>>> import numpy as np
>>> np.set_printoptions(precision=1, suppress=True, linewidth=120, floatmode="fixed")
>>> def rd(a):
...     return np.round(a, 1) + 0
... 
>>> data = np.loadtxt("mat.csv", delimiter=",")
>>> data
array([[1.0, 1.0, 2.0],
       [1.0, 3.0, 2.0],
       [0.0, 1.0, 0.0]])
>>> # rows and columns are dependent
>>> rd(np.poly(data))
array([ 1.0, -4.0,  0.0,  0.0])
>>> rd(np.linalg.det(data[::-1]))
np.float64(0.0)
>>> np.kron(np.eye(2, dtype=int), data)
array([[1.0, 1.0, 2.0, 0.0, 0.0, 0.0],
       [1.0, 3.0, 2.0, 0.0, 0.0, 0.0],
       [0.0, 1.0, 0.0, 0.0, 0.0, 0.0],
       [0.0, 0.0, 0.0, 1.0, 1.0, 2.0],
       [0.0, 0.0, 0.0, 1.0, 3.0, 2.0],
       [0.0, 0.0, 0.0, 0.0, 1.0, 0.0]])
>>> np.einsum("ij,ji->", data, data)
np.float64(16.0)
>>> rd(np.linalg.det(2 * data)), rd(np.linalg.det(data))
(np.float64(0.0), np.float64(0.0))
>>> left, sv, VT = np.linalg.svd(data)
>>> evecs = VT[:(sv > 1e-8).sum()]
>>> rng = np.random.default_rng(6147)
>>> x = data[2] + 3 * data[0] + rng.integers(2) * np.eye(3)[1]
>>> x
array([3.0, 4.0, 6.0])
>>> np.linalg.matrix_rank(np.vstack([data, x]))
np.int64(2)
>>> rd(np.linalg.norm(x - evecs.T @ evecs @ x))
np.float64(0.0)
>>> rd(np.diag(evecs.T @ evecs))
array([0.2, 1.0, 0.8])
>>> (data + data.T) / 2
array([[1.0, 1.0, 1.0],
       [1.0, 3.0, 1.5],
       [1.0, 1.5, 0.0]])
>>> np.allclose(data @ data.T, data.T @ data)
False
>>> assert data == data.T
Traceback (most recent call last):
  File "<python-input-21>", line 1, in <module>
    assert data == data.T
           ^^^^^^^^^^^^^^
ValueError: The truth value of an array with more than one element is ambiguous. Use a.any() or a.all()
>>> rd(np.linalg.det(data))
np.float64(0.0)
